$ python3 -q
>>> import numpy as np
>>> from numpy import linalg as LA
>>> np.set_printoptions(precision=1, suppress=True, linewidth=120)
>>> rd = lambda a: np.round(a, 1) + 0
>>> data = np.loadtxt("a.csv", delimiter=",")
>>> data
array([[  1.1,  -0.6,  -0.3,  -0.5,  -1.1,   0.4,  -0.6,  -1.4,   0. ,  -8. ,  -0.2],
       [ -0.4,  -1. ,  -1.2,   0.5,   1.1,   0.8,  -1.3,   0.5,   0.1,  -9. ,  -0.6],
       [ -1. ,  -0.5,  -0.6,   0. ,   0.2,   0.1,  -0.1,  -0.2,  -0.5,  -9. ,   0.9],
       [ -1. ,  -1. ,  -0.3,   1.4,   2. ,   1.7,   0.5,  -0.8,  -0.3, -11. ,  -0.1],
       [  0.1,   0.4,   0.1,   0.4,  -0.3,   0.9,   1. ,   0.6,   0.2,  22. ,  -1. ],
       [ -0.1,  -0.6,  -0.1,   0.7,   0. ,  -1.7,   0.6,  -1.3,  -0.1,   3. ,  -1.1],
       [  0.4,  -0.9,   1.5,   1.5,  -1.3,  -0.7,   0.6,   0.1,  -1. , -13. ,  -0.8],
       [  0.3,  -0.1,   1.1,  -0.1,  -1.6,   0.1,  -1. ,  -1. ,   0.2,  -5. ,   0.4]])
>>> W1 = np.array([[3, 4, 2],
...     [5, 3, 2],
...     [0, 2, 4],
...     [5, 3, 5],
...     [3, 4, 4],
...     [3, 0, 1],
...     [1, 3, 2],
...     [2, 5, 5],
...     [4, 2, 0],
...     [4, 2, 2],
...     [0, 5, 2]])
>>> coef = np.array([1, 3, -1])
>>> H = np.maximum(data @ W1 + coef, 0)
>>> LA.matrix_rank(H)
np.int64(2)
>>> W2 = np.array([[2, 1], [0, 3], [0, 1]])
>>> (H @ W2).round(6).argmax(axis=1)
array([0, 0, 0, 0, 1, 0, 0, 0])
>>> W1 @ W2
array([[ 6, 17],
       [10, 16],
       [ 0, 10],
       [10, 19],
       [ 6, 19],
       [ 6,  4],
       [ 2, 12],
       [ 4, 22],
       [ 8, 10],
       [ 8, 12],
       [ 0, 17]])
